$ python3 -q
>>> import numpy as np
>>> import numpy.linalg as la
>>> np.set_printoptions(suppress=True, linewidth=120)
>>> arr = np.load("data.npy")
>>> arr.round(1) + 0
array([[ 0. ,  0.2,  0.1,  0.1],
       [ 0.1,  0.4,  0.1,  0.3],
       [-0.1, -0.4, -0.1, -0.3]])
>>> # rows and columns are dependent
>>> Uu, s, Vt = la.svd(arr)
>>> V = Vt[:(s > 1e-8).sum()]
>>> rng = np.random.default_rng(44178)
>>> vec = arr[1] + -1 * arr[2] + rng.integers(2) * np.eye(4)[0]
>>> vec.round(1)
array([1.1, 0.7, 0.2, 0.6])
>>> np.round(V.T @ V, 1) + 0
array([[0. , 0.1, 0. , 0.1],
       [0.1, 0.6, 0.2, 0.4],
       [0. , 0.2, 0.1, 0.1],
       [0.1, 0.4, 0.1, 0.3]])
>>> la.matrix_rank(np.vstack([arr, vec]))
np.int64(2)
>>> f = np.array([4, 1])
>>> np.round(np.correlate(arr[0], arr[1], "full"), 1) + 0
array([0. , 0.1, 0. , 0.1, 0. , 0.1, 0. ])
>>> np.round(np.polyval(f, arr[0]), 1)
array([1.1, 1.7, 1.2, 1.6])
>>> np.round(arr @ la.pinv(arr) @ arr, 1) + 0
array([[ 0. ,  0.2,  0.1,  0.1],
       [ 0.1,  0.4,  0.1,  0.3],
       [-0.1, -0.4, -0.1, -0.3]])
>>> round(np.trace(la.pinv(arr) @ arr), 1)
np.float64(1.0)
>>> np.unique(arr.round(6), axis=0).shape
(3, 4)
>>> np.allclose(arr[:-1].T @ la.lstsq(arr[:-1].T, arr[-1])[0], arr[-1])
True
>>> M2 = arr + rng.integers(-2, 3, (3, 1)) @ rng.integers(-2, 3, (1, 4))
>>> M2.round(1) + 0
array([[ 0. ,  0.2,  0.1,  0.1],
       [ 1.1,  1.4, -0.9, -0.7],
       [ 0.9,  0.6, -1.1, -1.3]])
>>> la.matrix_rank(M2 - arr, tol=1e-8)
np.int64(1)
>>> M2 - arr
array([[ 0.,  0.,  0.,  0.],
       [ 1.,  1., -1., -1.],
       [ 1.,  1., -1., -1.]])
>>> la.cond(arr) > 100
np.True_
>>> [round(float(x), 1) for x in la.svd(arr, compute_uv=False)[:3]]
[0.7, 0.0, 0.0]
>>> lab = rng.integers(0, 2, 4)
>>> F = (lab[:, None] == lab) * -3 + np.eye(4)
>>> F
array([[-2.,  0., -3., -3.],
       [ 0., -2.,  0.,  0.],
       [-3.,  0., -2., -3.],
       [-3.,  0., -3., -2.]])
>>> vec = np.array([0, 4, 4, 3])
>>> F @ np.ones(4)
array([-8., -2., -8., -8.])
>>> (F * vec).sum(axis=1)
array([-21.,  -8., -17., -18.])
>>> np.sign((F @ vec).round(6))
array([-1., -1., -1., -1.])
>>> (F @ vec).argmax()
np.int64(1)
>>> P = np.triu(np.array([[-5, 3, 5, -3], [1, -1, -1, -2], [-2, 0, 1, -4], [-3, 1, 5, 0]]), 1) + np.eye(4)
>>> M2 = P @ F @ la.inv(P)
>>> np.round(np.poly(M2), 1)
array([  1.,   8.,  -3., -22.,  16.])
>>> np.trace(M2), np.trace(F)
(np.float64(-8.0), np.float64(-8.0))
>>> round(la.det(M2), 1)
np.float64(16.0)
>>> evals, V = la.eigh(F)
>>> vec = np.array([-4, 4, -1, 5])
>>> np.round(V * np.maximum(evals, 0) @ V.T, 1)
array([[ 0.7,  0. , -0.3, -0.3],
       [ 0. ,  0. ,  0. ,  0. ],
       [-0.3,  0. ,  0.7, -0.3],
       [-0.3,  0. , -0.3,  0.7]])
>>> vec = np.array([2, 2, 0, 2])
>>> h = np.maximum(F @ vec, 0)
>>> F * (h > 1e-9)[:, None]
array([[-0.,  0., -0., -0.],
       [ 0., -0.,  0.,  0.],
       [-0.,  0., -0., -0.],
       [-0.,  0., -0., -0.]])
>>> h
array([0., 0., 0., 0.])
>>> np.maximum(F @ vec, 0) - np.maximum(-F @ vec, 0)
array([-10.,  -4., -12., -10.])
>>> np.flatnonzero(h > 1e-9)
array([], dtype=int64)
>>> M2 = np.array([[7, 6], [1, 7], [3, 0], [3, 3]])
>>> C = np.array([[2, 3, 0, 3], [3, 2, 2, 0]])
>>> X = M2 @ C
>>> X
array([[32, 33, 12, 21],
       [23, 17, 14,  3],
       [ 6,  9,  0,  9],
       [15, 15,  6,  9]])
>>> # rows and columns are dependent
>>> X[1] @ X[2]
np.int64(318)
>>> round(float(la.norm(X, 1)), 1), np.round(la.norm(X, np.inf), 1)
(76.0, np.float64(98.0))
>>> np.round(la.norm(X, "nuc"), 1)
np.float64(78.5)
>>> np.round(la.norm(X, axis=1), 1)
array([51.9, 32. , 14.1, 23.8])
>>> mat = np.array([[-1, 0, -3], [2, 3, -3], [-2, -3, -2], [-2, 1, -1]])
>>> mat[-1] = mat[0] + -2 * mat[1]
>>> mat
array([[-1,  0, -3],
       [ 2,  3, -3],
       [-2, -3, -2],
       [-5, -6,  3]])
>>> la.norm(mat, axis=1).argmax()
np.int64(3)
>>> np.round(la.norm(mat[3] - mat[1]), 1)
np.float64(12.9)
>>> round(la.norm(mat, 1), 1), round(float(la.norm(mat, np.inf)), 1)
(np.float64(12.0), 14.0)
>>> round(float(la.norm(mat, "nuc")), 1)
15.3
>>> round(la.norm(mat[3], 1), 1), round(float(la.norm(mat[3], np.inf)), 1)
(np.float64(14.0), 6.0)
>>> W0 = np.array([[1.3, -1.6, -0.9, -1.3],
...     [-0.1, 1.9, 0.8, -1.2],
...     [-0.6, -0.6, 0.3, 1.0]])
>>> vec = np.array([2, 0, 0, 2])
>>> h = np.maximum(W0 @ vec, 0)
>>> h
array([0. , 0. , 0.8])
>>> np.round(W0.T @ h, 1)
array([-0.5, -0.5,  0.2,  0.8])
>>> P = np.triu(np.array([[6, 5, -2, -2], [-4, -8, -4, -2], [4, 8, 9, -3], [-5, -7, -5, -9]]), 1) + np.eye(4)
>>> M2 = P @ X @ la.inv(P)
>>> np.round(np.poly(M2), 1) + 0
array([   1.,  -58., -386.,    0.,    0.])
>>> la.matrix_rank(M2)
np.int64(2)
>>> th = np.radians(90)
>>> Rm = np.eye(4)
>>> Rm[0, 0] = Rm[2, 2] = np.cos(th)
>>> Rm[0, 2], Rm[2, 0] = -np.sin(th), np.sin(th)
>>> Rm.round(1) + 0
array([[ 0.,  0., -1.,  0.],
       [ 0.,  1.,  0.,  0.],
       [ 1.,  0.,  0.,  0.],
       [ 0.,  0.,  0.,  1.]])
>>> M2 = W0 @ Rm.T
>>> round(la.det(Rm), 1), np.trace(Rm)
(np.float64(1.0), np.float64(2.0))
>>> M2.round(1)
array([[ 0.9, -1.6,  1.3, -1.3],
       [-0.8,  1.9, -0.1, -1.2],
       [-0.3, -0.6, -0.6,  1. ]])
>>> np.allclose(la.norm(W0, axis=1), la.norm(M2, axis=1))
True
>>> np.round(la.svd(W0, compute_uv=False), 1), np.round(la.svd(M2, compute_uv=False), 1)
(array([2.9, 2.3, 0.4]), array([2.9, 2.3, 0.4]))
>>> np.allclose(W0 @ W0.T, M2 @ M2.T)
True
